% python3 -q
>>> import numpy as np
>>> from numpy import linalg as LA
>>> np.set_printoptions(precision=3, suppress=True, linewidth=100)
>>> J = np.loadtxt("block15.csv", delimiter=",")
>>> J
array([[ 1.641, -2.499, -0.256],
       [-1.594,  2.529,  0.252],
       [-2.33 ,  1.863,  0.317],
       [ 2.879,  0.785, -0.304],
       [-1.5  ,  2.587,  0.243],
       [-2.759,  1.127,  0.344],
       [-2.094,  2.127,  0.297],
       [-2.135,  2.086,  0.301],
       [-2.301, -1.914,  0.206],
       [-2.216, -2.013,  0.194],
       [-1.829,  2.362,  0.274],
       [-2.842,  0.896,  0.347],
       [ 2.247, -1.964, -0.31 ]])
>>> Uu, sv, Vh = LA.svd(J)
>>> np.argmax(sv[:-1] / (sv[1:] + 1e-6)) + 1
np.int64(2)
>>> A2 = Uu[:, :2] @ np.diag(sv[:2]) @ Vh[:2]
>>> round(float(LA.norm(J - A2) / LA.norm(J)), 3)
0.0
>>> LA.matrix_rank(A2)
np.int64(2)
>>> LA.matrix_rank(J, rtol=0.05)
np.int64(2)
>>> Ac = J - J.mean(axis=0)
>>> evecs = LA.svd(Ac)[2][:2]
>>> A2 = Ac - Ac @ evecs.T @ evecs
>>> np.round(np.cov(Ac @ evecs.T, rowvar=False), 3) + 0
array([[5.598, 0.   ],
       [0.   , 2.311]])
>>> np.round(A2.std(axis=0), 3) + 0
array([0., 0., 0.])
>>> np.diag(evecs.T @ evecs)
array([0.987, 0.999, 0.013])
>>> t = np.radians(90)
>>> r_ = np.eye(3)
>>> r_[2, 2] = r_[0, 0] = np.cos(t)
>>> r_[2, 0], r_[0, 2] = -np.sin(t), np.sin(t)
>>> r_.round(3) + 0
array([[ 0.,  0.,  1.],
       [ 0.,  1.,  0.],
       [-1.,  0.,  0.]])
>>> A2 = J @ r_.T
>>> np.allclose(J @ J.T, A2 @ A2.T)
True
>>> A2
array([[-0.256, -2.499, -1.641],
       [ 0.252,  2.529,  1.594],
       [ 0.317,  1.863,  2.33 ],
       [-0.304,  0.785, -2.879],
       [ 0.243,  2.587,  1.5  ],
       [ 0.344,  1.127,  2.759],
       [ 0.297,  2.127,  2.094],
       [ 0.301,  2.086,  2.135],
       [ 0.206, -1.914,  2.301],
       [ 0.194, -2.013,  2.216],
       [ 0.274,  2.362,  1.829],
       [ 0.347,  0.896,  2.842],
       [-0.31 , -1.964, -2.247]])
>>> cent = J[[2, 12]].astype(float)
>>> for _ in range(7):
...     z = LA.norm(J[:, None] - cent, axis=-1).argmin(axis=1)
...     cent = np.array([J[z == j].mean(axis=0) for j in range(2)])
... 
>>> z
array([1, 0, 0, 1, 0, 0, 0, 0, 0, 0, 0, 0, 1])
>>> cent[1] - cent[0]
array([ 4.416, -2.391, -0.568])
>>> r = LA.matrix_rank(J)
>>> r
np.int64(2)
>>> N = LA.svd(J)[2][r:].T
>>> np.allclose(J @ N, 0)
True
>>> N.shape
(3, 1)
>>> LA.matrix_rank(J.T @ J), LA.matrix_rank(J @ J.T)
(np.int64(2), np.int64(2))
>>> X = np.loadtxt("w.csv", delimiter=",")
>>> X
array([[0., 4., 0.],
       [0., 0., 1.],
       [3., 0., 0.]])
>>> u, r1 = X[2], X[1]
>>> u @ r1
np.float64(0.0)
>>> p = (u @ r1) / (u @ u) * u
>>> r1 - p
array([0., 0., 1.])
>>> np.outer(u, r1)
array([[0., 0., 3.],
       [0., 0., 0.],
       [0., 0., 0.]])
>>> LA.matrix_rank(np.outer(u, r1))
np.int64(1)
>>> (r1 - p) @ u
np.float64(0.0)
>>> X.T @ X
array([[ 9.,  0.,  0.],
       [ 0., 16.,  0.],
       [ 0.,  0.,  1.]])
>>> X[:, 0] @ X[:, 1]
np.float64(0.0)
>>> X @ X.T
array([[16.,  0.,  0.],
       [ 0.,  1.,  0.],
       [ 0.,  0.,  9.]])
>>> round(LA.det(X.T), 3)
np.float64(12.0)
>>> round(LA.eigvals(X).sum().real, 3)
np.float64(-0.0)
>>> np.round(np.poly(X), 3) + 0
array([  1.,   0.,   0., -12.])
>>> feats = np.loadtxt("run3.csv", delimiter=",")
>>> feats
array([[ 2.,  2.,  0.],
       [ 2.,  4.,  2.],
       [ 2.,  5.,  2.],
       [ 3.,  7.,  4.],
       [ 3.,  8.,  4.],
       [ 5.,  9.,  4.],
       [ 7.,  9.,  6.],
       [ 9., 11.,  8.],
       [ 9., 13.,  9.],
       [11., 13.,  9.],
       [13., 14., 11.],
       [14., 16., 12.],
       [16., 18., 14.],
       [16., 19., 14.],
       [17., 19., 14.],
       [18., 19., 14.],
       [19., 20., 16.],
       [19., 20., 18.],
       [20., 20., 19.],
       [21., 20., 19.],
       [21., 20., 20.],
       [21., 20., 22.],
       [23., 21., 22.],
       [25., 21., 22.]])
>>> A2 = np.c_[feats[:, :1] @ np.array([[-1]]), np.array([-3, -3, -2, -1, -2, 3, -1, 1, -1, -3, 0, -2, -3, 2, 1, -3, 0, -3, -3, -3, -2, -1, 1, 1])]
>>> A2
array([[ -2.,  -3.],
       [ -2.,  -3.],
       [ -2.,  -2.],
       [ -3.,  -1.],
       [ -3.,  -2.],
       [ -5.,   3.],
       [ -7.,  -1.],
       [ -9.,   1.],
       [ -9.,  -1.],
       [-11.,  -3.],
       [-13.,   0.],
       [-14.,  -2.],
       [-16.,  -3.],
       [-16.,   2.],
       [-17.,   1.],
       [-18.,  -3.],
       [-19.,   0.],
       [-19.,  -3.],
       [-20.,  -3.],
       [-21.,  -3.],
       [-21.,  -2.],
       [-21.,  -1.],
       [-23.,   1.],
       [-25.,   1.]])
>>> np.round(LA.lstsq(feats, A2[:, 0])[0], 3) + 0
array([-1.,  0.,  0.])
>>> cent = feats[[13, 9]].astype(float)
>>> for _ in range(6):
...     z = LA.norm(feats[:, None] - cent, axis=-1).argmin(axis=1)
...     cent = np.array([feats[z == j].mean(axis=0) for j in range(2)])
... 
>>> z
array([1, 1, 1, 1, 1, 1, 1, 1, 1, 1, 0, 0, 0, 0, 0, 0, 0, 0, 0, 0, 0, 0, 0, 0])
>>> np.abs(cent[1] - cent[0]).argmax()
np.int64(0)
>>> W0 = np.array([[0, 1, 0], [0, 0, 1], [1, 0, 0]])
>>> x0 = np.array([3, 9, 8])
>>> rhs = W0 @ x0
>>> c, lr = np.zeros(3), 1 / LA.norm(W0, 2) ** 2
>>> for i in range(3):
...     c -= lr * W0.T @ (W0 @ c - rhs)
...     if i % 1 == 0: print(i, round(LA.norm(W0 @ c - rhs), 3))
... 
0 0.0
1 0.0
2 0.0
>>> c
array([3., 9., 8.])
>>> round(LA.cond(W0), 3)
np.float64(1.0)
>>> rng = np.random.default_rng(51)
>>> z = rng.permutation(3)
>>> z
array([1, 2, 0])
>>> A2 = W0[z][:, z]
>>> np.diag(A2)
array([0, 0, 0])
>>> A2
array([[0, 1, 0],
       [0, 0, 1],
       [1, 0, 0]])
>>> np.trace(A2)
np.int64(0)
>>> data = np.load("out18.npy")
>>> data
array([[  1.266, 100.74 ,  19.112],
       [  0.982, 100.885,  19.712],
       [  1.715, 100.011,  20.01 ],
       [ -1.789, 100.414,  22.522],
       [ -0.585, 100.549,  19.97 ],
       [  1.211,  99.423,  18.23 ],
       [  0.479, 100.452,  20.55 ],
       [  0.464,  99.891,  21.307],
       [  0.938, 100.516,  21.946],
       [  0.383,  99.738,  19.771],
       [  1.457, 100.438,  21.736],
       [ -0.204, 101.08 ,  19.325],
       [  0.32 , 101.59 ,  20.496],
       [  0.713, 100.368,  21.567]])
>>> x0 = np.array([-3, -2, 0])
>>> rhs = data @ x0
>>> np.round(LA.lstsq(data, rhs)[0], 3) + 0
array([-3., -2.,  0.])
>>> rhs = rhs + 0.02 * rng.normal(size=14)
>>> rhs
array([-205.29 , -204.714, -205.142, -195.467, -199.365, -202.495, -202.305, -201.181, -203.87 ,
       -200.631, -205.241, -201.542, -204.103, -202.879])
>>> c, *_ = LA.lstsq(data, rhs)
>>> np.round(data.T @ (rhs - data @ c), 3) + 0
array([0., 0., 0.])
>>> [round(float(LA.norm(LA.solve(data.T @ data + lam * np.eye(3), data.T @ rhs))), 2) for lam in (0, 1, 10, 100)]
[3.6, 3.39, 2.55, 2.0]
>>> np.round(LA.norm(rhs - data @ c), 3)
np.float64(0.07)
>>> c.round(3) + 0
array([-2.997, -2.   ,  0.   ])
>>> P = data @ LA.solve(data.T @ data, data.T)
>>> round(float(np.trace(P)), 3)
3.0
>>> P @ data[:, 1]
array([100.74 , 100.885, 100.011, 100.414, 100.549,  99.423, 100.452,  99.891, 100.516,  99.738,
       100.438, 101.08 , 101.59 , 100.368])
>>> z = data[:, 0] > np.median(data[:, 0])
>>> u = data[z].mean(axis=0) - data[~z].mean(axis=0)
>>> round((((data - data.mean(axis=0)) @ u > 0) == z).mean(), 3)
np.float64(0.857)
>>> K = np.load("a.npy")
>>> K
array([[ 0,  5,  0,  3],
       [ 5,  0, 10,  1],
       [ 1,  1,  2,  4]])
>>> t3 = np.stack([K, -3 * K, K[::-1]])
>>> LA.norm(t3, axis=(1, 2))
array([13.491, 40.472, 13.491])
>>> t3.shape
(3, 3, 4)
>>> LA.matrix_rank(t3.reshape(3, -1))
np.int64(2)
>>> np.einsum("bij,cij->bc", t3, t3)
array([[ 182, -546,  160],
       [-546, 1638, -480],
       [ 160, -480,  182]])
